$ python -q
>>> import numpy as np
>>> np.set_printoptions(precision=1, suppress=True, linewidth=100, sign=" ")
>>> def tidy(a):
...     return np.round(a, 1) + 0
... 
>>> A = np.minimum.outer(np.arange(1, 4), np.arange(1, 4)) * -1
>>> A
array([[-1, -1, -1],
       [-1, -2, -2],
       [-1, -2, -3]])
>>> other = A[0, 0] * A[1:] - np.outer(A[1:, 0], A[0])
>>> other
array([[ 0,  1,  1],
       [ 0,  1,  2]])
>>> A[:, 0] / A[0, 0]
array([ 1.,  1.,  1.])
>>> np.flatnonzero(~other.round(6).any(axis=1))
array([], dtype=int64)
>>> try:
...     np.linalg.cholesky(A)
... except np.linalg.LinAlgError as e:
...     print(repr(e))
... 
LinAlgError('Matrix is not positive definite')
>>> tidy(np.linalg.eigvalsh(A).min())
np.float64(-5.0)
>>> np.all(np.linalg.eigvalsh(A) > 0)
np.False_
>>> evals, V = np.linalg.eig(A)
>>> tidy(np.sort(np.linalg.eigvals(A.T)))
array([-5. , -0.6, -0.3])
>>> tidy(np.sort(np.linalg.eigvals(A @ A)))
array([  0.1,   0.4,  25.5])
>>> hat = np.triu(np.array([[-3, -7, 1], [1, -1, -6], [8, 2, 5]]), 1) + np.eye(3)
>>> other = hat @ A @ np.linalg.inv(hat)
>>> np.linalg.matrix_rank(other)
np.int64(3)
>>> np.trace(other), np.trace(A)
(np.float64(-6.0), np.int64(-6))
>>> tidy(np.abs(np.linalg.eigvals(A)).max())
np.float64(5.0)
>>> A @ A
array([[  3,   5,   6],
       [  5,   9,  11],
       [  6,  11,  14]])
>>> A.inv()
Traceback (most recent call last):
  File "<python-input-21>", line 1, in <module>
    A.inv()
    ^^^^^
AttributeError: 'numpy.ndarray' object has no attribute 'inv'
>>> tidy(np.linalg.det(A))
np.float64(-1.0)
>>> np.allclose(A @ A.T, A.T @ A)
True
>>> tidy(np.sort(np.abs(np.linalg.eigvals(A))))
array([ 0.3,  0.6,  5. ])
>>> np.allclose(A, A.T)
True
>>> np.linalg.matrix_power(A, 4)
array([[  70,  126,  157],
       [ 126,  227,  283],
       [ 157,  283,  353]])
>>> arr = np.array([[-0.3, -0.4, -3.4, -0.7],
...     [0.0, 1.9, -1.7, -0.8],
...     [-2.0, -1.8, 2.3, 0.9]])
>>> arr
array([[-0.3, -0.4, -3.4, -0.7],
       [ 0. ,  1.9, -1.7, -0.8],
       [-2. , -1.8,  2.3,  0.9]])
>>> f, v = arr[0], arr[2]
>>> tidy(f @ v)
np.float64(-7.1)
>>> p = (f @ v) / (f @ f) * f
>>> tidy(np.linalg.norm(f + v) ** 2 + np.linalg.norm(f - v) ** 2)
np.float64(51.3)
>>> tidy(p)
array([ 0.2,  0.2,  2. ,  0.4])
>>> tidy(np.outer(f, v))
array([[ 0.6,  0.5, -0.7, -0.3],
       [ 0.8,  0.7, -0.9, -0.4],
       [ 6.8,  6.1, -7.8, -3.1],
       [ 1.4,  1.3, -1.6, -0.6]])
